$ python -q
>>> import numpy as np
>>> np.set_printoptions(suppress=True, linewidth=140)
>>> def rnd(a):
...     return np.round(a, 1) + 0
... 
>>> other = np.array([[1, 1], [1, -1]])
>>> rng = np.random.default_rng(564)
>>> M = np.kron(other, np.kron(other, other))[rng.permutation(8)][:3]
>>> print(M)
[[ 1  1 -1 -1  1  1 -1 -1]
 [ 1 -1 -1  1 -1  1  1 -1]
 [ 1  1  1  1 -1 -1 -1 -1]]
>>> def softmax(z):
...     e = np.exp(z - z.max(axis=-1, keepdims=True))
...     return e / e.sum(axis=-1, keepdims=True)
... 
>>> print(rnd(softmax(M[2] + 4)))
[0.2 0.2 0.2 0.2 0.  0.  0.  0. ]
>>> print(rnd(softmax(10 * M[2])))
[0.2 0.2 0.2 0.2 0.  0.  0.  0. ]
>>> print(rnd(softmax(M).sum(axis=1)))
[1. 1. 1.]
>>> scores = M @ M.T / np.sqrt(8)
>>> print(rnd(softmax(scores)))
[[0.9 0.1 0.1]
 [0.1 0.9 0.1]
 [0.1 0.1 0.9]]
>>> print(rnd(softmax(scores + np.triu(np.full(scores.shape, -np.inf), 1))))
[[1.  0.  0. ]
 [0.1 0.9 0. ]
 [0.1 0.1 0.9]]
>>> print(rnd(softmax(scores)[2] @ M))
[ 1.   0.9  0.8  0.9 -0.9 -0.8 -0.9 -1. ]
>>> print(softmax(scores).round(6).argmax(axis=1))
[0 1 2]
>>> C2 = M.T @ M
>>> print(np.allclose(C2, C2.T))
True
>>> print(np.linalg.matrix_rank(C2))
3
>>> print(C2)
[[ 3  1 -1  1 -1  1 -1 -3]
 [ 1  3  1 -1  1 -1 -3 -1]
 [-1  1  3  1 -1 -3 -1  1]
 [ 1 -1  1  3 -3 -1  1 -1]
 [-1  1 -1 -3  3  1 -1  1]
 [ 1 -1 -3 -1  1  3  1 -1]
 [-1 -3 -1  1 -1  1  3  1]
 [-3 -1  1 -1  1 -1  1  3]]
>>> print(rnd(np.linalg.svd(M, compute_uv=False) ** 2))
[8. 8. 8.]
>>> print(np.diag(C2))
[3 3 3 3 3 3 3 3]
>>> other = M[0, 0] * M[1:] - np.outer(M[1:, 0], M[0])
>>> print(other)
[[ 0 -2  0  2 -2  0  2  0]
 [ 0  0  2  2 -2 -2  0  0]]
>>> print(np.flatnonzero(~other.round(6).any(axis=1)))
[]
>>> print(M[:, 0] / M[0, 0])
[1. 1. 1.]
>>> print(np.linalg.matrix_rank(other), np.linalg.matrix_rank(M))
2 3
>>> print(other.reshape(2, -1))
[[ 0 -2  0  2 -2  0  2  0]
 [ 0  0  2  2 -2 -2  0  0]]
>>> print(other.reshape(-1, 2))
[[ 0 -2]
 [ 0  2]
 [-2  0]
 [ 2  0]
 [ 0  0]
 [ 2  2]
 [-2 -2]
 [ 0  0]]
>>> print(other.ravel(order="F"))
[ 0  0 -2  0  0  2  2  2 -2 -2  0 -2  2  0  0  0]
>>> T = other.reshape(2, 2, -1)
>>> print(T.sum(axis=1))
[[-2 -2  2  2]
 [-2 -2  2  2]]
>>> print(T.shape)
(2, 2, 4)
>>> print(np.einsum("ihd,jhd->hij", T, T).shape)
(2, 2, 2)
>>> print(np.swapaxes(T, 1, 2)[1])
[[ 0 -2]
 [ 0 -2]
 [ 2  0]
 [ 2  0]]
>>> print(np.einsum("ihd,ihd->ih", T, T))
[[8 8]
 [8 8]]
>>> other = M + rng.integers(-2, 3, (3, 2)) @ rng.integers(-2, 3, (2, 8))
>>> print(other)
[[ 5  1 -2 -1  4  2  2 -3]
 [-1 -6  2  6 -5  3 -3 -5]
 [-3  3  1 -1 -3 -3 -3  3]]
>>> print(np.linalg.matrix_rank(other - M, tol=1e-8))
2
>>> print(np.abs(other - M).sum(axis=1))
[14 29 18]
>>> print(rnd(np.linalg.svd(other - M, compute_uv=False)))
[11.1  9.2  0. ]
>>> A = np.loadtxt("dump.csv", delimiter=",")
>>> print(A)
[[ 1. -4. -4.  5. -5.]
 [ 0.  4.  2.  0. -2.]
 [ 0.  0. -2. -2.  4.]
 [ 0.  0.  0.  1.  3.]
 [ 0.  0.  0.  0. -4.]]
>>> labels = rng.permutation(5)
>>> print(labels)
[0 1 3 2 4]
>>> other = A[labels][:, labels]
>>> print(np.allclose(other, A))
False
>>> print(rnd(np.sort(np.abs(np.linalg.eigvals(other)))))
[1. 1. 2. 4. 4.]
>>> print(np.trace(other))
0.0
>>> print(rnd(np.linalg.det(other)), rnd(np.linalg.det(A[labels])))
32.0 -32.0
>>> print(rnd(np.sort(np.linalg.eigvals(A))))
[-4. -2.  1.  1.  4.]
>>> print([int(np.linalg.matrix_rank(np.linalg.matrix_power(A, p))) for p in range(1, 6)])
[5, 5, 5, 5, 5]
>>> C2 = A.T @ A
>>> print(np.diag(C2))
[ 1. 32. 24. 30. 70.]
>>> print(rnd(np.linalg.eigvalsh(C2)[::-1]))
[100.6  45.4   7.3   3.7   0. ]
>>> print(rnd(np.linalg.svd(A, compute_uv=False) ** 2))
[100.6  45.4   7.3   3.7   0. ]
>>> print(np.linalg.matrix_rank(C2))
5
>>> print(np.allclose(C2, C2.T))
True
>>> q = A.astype(float).copy()
>>> for j in range(5):
...     q[:, j] -= q[:, :j] @ (q[:, :j].T @ q[:, j])
...     q[:, j] /= np.linalg.norm(q[:, j])
... 
>>> print(q)
[[ 1.  0.  0.  0.  0.]
 [ 0.  1.  0.  0.  0.]
 [ 0.  0. -1.  0.  0.]
 [ 0.  0.  0.  1.  0.]
 [ 0.  0.  0.  0. -1.]]
>>> print(np.linalg.matrix_rank(A, rtol=0.1))
4
>>> print(round(np.log10(np.linalg.cond(A))))
2
>>> print(rnd(np.linalg.norm(A, 2) / np.linalg.norm(A)))
0.8
>>> print([round(float(x), 1) for x in np.linalg.svd(A, compute_uv=False)[:3]])
[10.0, 6.7, 2.7]
>>> print(rnd(np.abs(np.linalg.svd(A)[2][-1])))
[1.  0.1 0.1 0.1 0. ]
>>> print(np.linalg.cond(A) > 100)
True
>>> X = np.load("data.npy")
>>> print(X)
[[2 1 2 3]
 [2 1 2 3]
 [1 0 3 3]]
>>> rank = np.linalg.matrix_rank(X)
>>> print(rank)
2
>>> null = np.linalg.svd(X)[2][rank:].T
>>> print(np.allclose(X @ null, 0))
True
>>> print(null.shape)
(4, 2)
>>> print([int(np.linalg.matrix_rank(np.delete(X, i, axis=0))) for i in range(3)])
[2, 2, 1]
>>> print(rnd(X @ null))
[[0. 0.]
 [0. 0.]
 [0. 0.]]
>>> print(np.diff(X, axis=0))
[[ 0  0  0  0]
 [-1 -1  1  0]]
>>> print(rnd(np.linalg.norm(X)))
7.4
>>> print(X - X[0])
[[ 0  0  0  0]
 [ 0  0  0  0]
 [-1 -1  1  0]]
>>> print(rnd(X.mean(axis=0)))
[1.7 0.7 2.3 3. ]
>>> print(np.abs(X).max())
3
>>> F = np.eye(2, dtype=int)[rng.permutation(2)]
>>> print(F)
[[0 1]
 [1 0]]
>>> other = np.linalg.inv(F)
>>> print(rnd(np.linalg.det(F) * np.linalg.det(other)))
1.0
>>> other = F + rng.integers(-2, 3, (2, 1)) @ rng.integers(-2, 3, (1, 2))
>>> print(other)
[[ 2 -3]
 [ 0  2]]
>>> print(rnd(np.linalg.svd(other - F, compute_uv=False)))
[5. 0.]
>>> q, _ = np.linalg.qr(np.array([[-1.2, 0.1, -1.3, -0.4, 1.0],
...     [0.5, -0.5, 0.0, -0.3, 1.2],
...     [-1.3, 0.1, 0.1, 0.4, 2.0],
...     [1.3, 0.5, 0.9, 0.3, -1.1],
...     [-1.0, 1.8, -0.5, 1.2, -1.2]]))
>>> evals = np.array([1, 4, 5, 5, -1])
>>> E = q @ np.diag(evals) @ q.T
>>> print(rnd(E))
[[ 3.5 -1.  -1.8  0.3 -0.8]
 [-1.   1.4 -1.4 -2.3  0.3]
 [-1.8 -1.4  2.9  0.2 -0.9]
 [ 0.3 -2.3  0.2  2.6  0.3]
 [-0.8  0.3 -0.9  0.3  3.6]]
>>> evals, evecs = np.linalg.eig(E)
>>> print(rnd(np.sort(np.linalg.eigvals(np.linalg.inv(E)))))
[-1. +0.j  0.2+0.j  0.2+0.j  0.2+0.j  1. +0.j]
>>> print(rnd(evals))
[-1.  1.  4.  5.  5.]
>>> print(rnd(E @ evecs[:, 0] - evals[0] * evecs[:, 0]))
[0. 0. 0. 0. 0.]
>>> J = np.loadtxt("layer18.csv", delimiter=",")
>>> print(J)
[[3.3 3.  2. ]
 [0.  5.3 3. ]
 [3.  3.  2.3]]
>>> U, sv, Vt = np.linalg.svd(J)
>>> print(np.argmax(sv[:-1] / (sv[1:] + 1e-6)) + 1)
2
>>> print(rnd(sv))
[8.6 3.2 0.2]
>>> other = U[:, :2] @ np.diag(sv[:2]) @ Vt[:2]
>>> print(rnd(np.abs(J - other).max()))
0.1
>>> print(rnd(other))
[[3.3 2.9 2.1]
 [0.  5.3 3. ]
 [3.  3.1 2.2]]
>>> print(np.linalg.matrix_rank(other))
2
>>> print(F @ np.ones(2))
[1. 1.]
>>> print(rnd(np.sort(np.abs(np.linalg.eigvals(F)))[::-1]))
[1. 1.]
>>> print(np.linalg.matrix_power(F, 2))
[[1 0]
 [0 1]]
>>> p = np.eye(2)[1]
>>> for _ in range(6):
...     p = p @ F
...     print(p.round(1))
... 
[1. 0.]
[0. 1.]
[1. 0.]
[0. 1.]
[1. 0.]
[0. 1.]
>>> print(rnd(np.linalg.norm(J, 2)))
8.6
>>> print(rnd(np.linalg.norm(J) ** 2 / np.linalg.norm(J, 2) ** 2))
1.1
>>> U, sv, Vt = np.linalg.svd(J, full_matrices=False)
>>> print(rnd(np.cumsum(sv ** 2) / np.sum(sv ** 2)))
[0.9 1.  1. ]
>>> print(rnd(sv))
[8.6 3.2 0.2]
>>> print(U.shape, sv.shape, Vt.shape)
(3, 3) (3,) (3, 3)
>>> print(rnd(U.T @ J @ Vt.T))
[[8.6 0.  0. ]
 [0.  3.2 0. ]
 [0.  0.  0.2]]
>>> arr = np.tril(np.array([[0, 1, 2], [2, 0, 0], [0, 2, 2]]), -1) + np.eye(3, dtype=int)
>>> print(arr)
[[1 0 0]
 [2 1 0]
 [0 2 1]]
>>> other = arr + rng.integers(-2, 3, (3, 2)) @ rng.integers(-2, 3, (2, 3))
>>> print(other)
[[ 3 -2  1]
 [ 8 -3  5]
 [ 0  3  2]]
>>> print(other - arr)
[[ 2 -2  1]
 [ 6 -4  5]
 [ 0  1  1]]
>>> print(rnd(np.linalg.svd(other - arr, compute_uv=False)))
[9.2 1.7 0. ]
>>> T = np.stack([other, 3 * other, other[::-1]])
>>> print((T @ other.T).shape)
(3, 3, 3)
>>> print(np.linalg.matrix_rank(T))
[3 3 3]
>>> print(rnd(np.linalg.det(T)))
[  -7. -189.    7.]
>>> labels = rng.permutation(3)
>>> print(labels)
[2 1 0]
>>> other = arr[labels][:, labels]
>>> print(np.diag(other))
[1 1 1]
>>> print(np.trace(other))
3
>>> print(rnd(np.sort(np.abs(np.linalg.eigvals(other)))))
[1. 1. 1.]
>>> W0 = np.array([[6.0, 0.0, 0.0, 0.0, 0.0],
...     [0.0, 6.0, 5.0, 5.0, 5.0],
...     [0.0, 5.0, 6.0, 5.0, 5.0],
...     [0.0, 5.0, 5.0, 6.0, 5.0],
...     [0.0, 5.0, 5.0, 5.0, 6.0]])
>>> q, evecs = np.linalg.qr(W0[:, :4])[0], np.linalg.qr(W0[:, 4:])[0]
>>> sv = np.linalg.svd(q.T @ evecs, compute_uv=False)
>>> print((sv > 0.9).sum())
1
>>> print(rnd(sv))
[1.]
>>> proj = np.triu(np.array([[-1, 0, -1, 0, 3],
...     [1, -2, -3, 3, -2],
...     [3, -3, 3, -1, 0],
...     [3, -3, 3, 0, -2],
...     [3, 2, -1, 0, 0]]), 1) + np.eye(5)
>>> other = proj @ W0 @ np.linalg.inv(proj)
>>> print(np.trace(other), np.trace(W0))
30.0 30.0
>>> print(np.linalg.matrix_rank(other))
5
>>> evals, evecs = np.linalg.eig(W0)
>>> print(rnd(np.prod(evals)))
126.0
>>> print(rnd(evals))
[ 1. 21.  1.  1.  6.]
>>> print(rnd(W0 @ evecs[:, 0] - evals[0] * evecs[:, 0]))
[0. 0. 0. 0. 0.]
>>> print((W0 != 0).astype(int))
[[1 0 0 0 0]
 [0 1 1 1 1]
 [0 1 1 1 1]
 [0 1 1 1 1]
 [0 1 1 1 1]]
>>> print(rnd(np.sort(np.linalg.eigvals(W0).real)))
[ 1.  1.  1.  6. 21.]
>>> print(np.flatnonzero(np.linalg.matrix_power((W0 != 0) + (W0.T != 0) + np.eye(5), 5)[4]))
[1 2 3 4]
>>> q = W0.astype(float).copy()
>>> for j in range(5):
...     q[:, j] -= q[:, :j] @ (q[:, :j].T @ q[:, j])
...     q[:, j] /= np.linalg.norm(q[:, j])
... 
>>> print(rnd(q))
[[ 1.   0.   0.   0.   0. ]
 [ 0.   0.6 -0.7 -0.4 -0.3]
 [ 0.   0.5  0.7 -0.4 -0.3]
 [ 0.   0.5  0.   0.8 -0.3]
 [ 0.   0.5  0.   0.   0.9]]
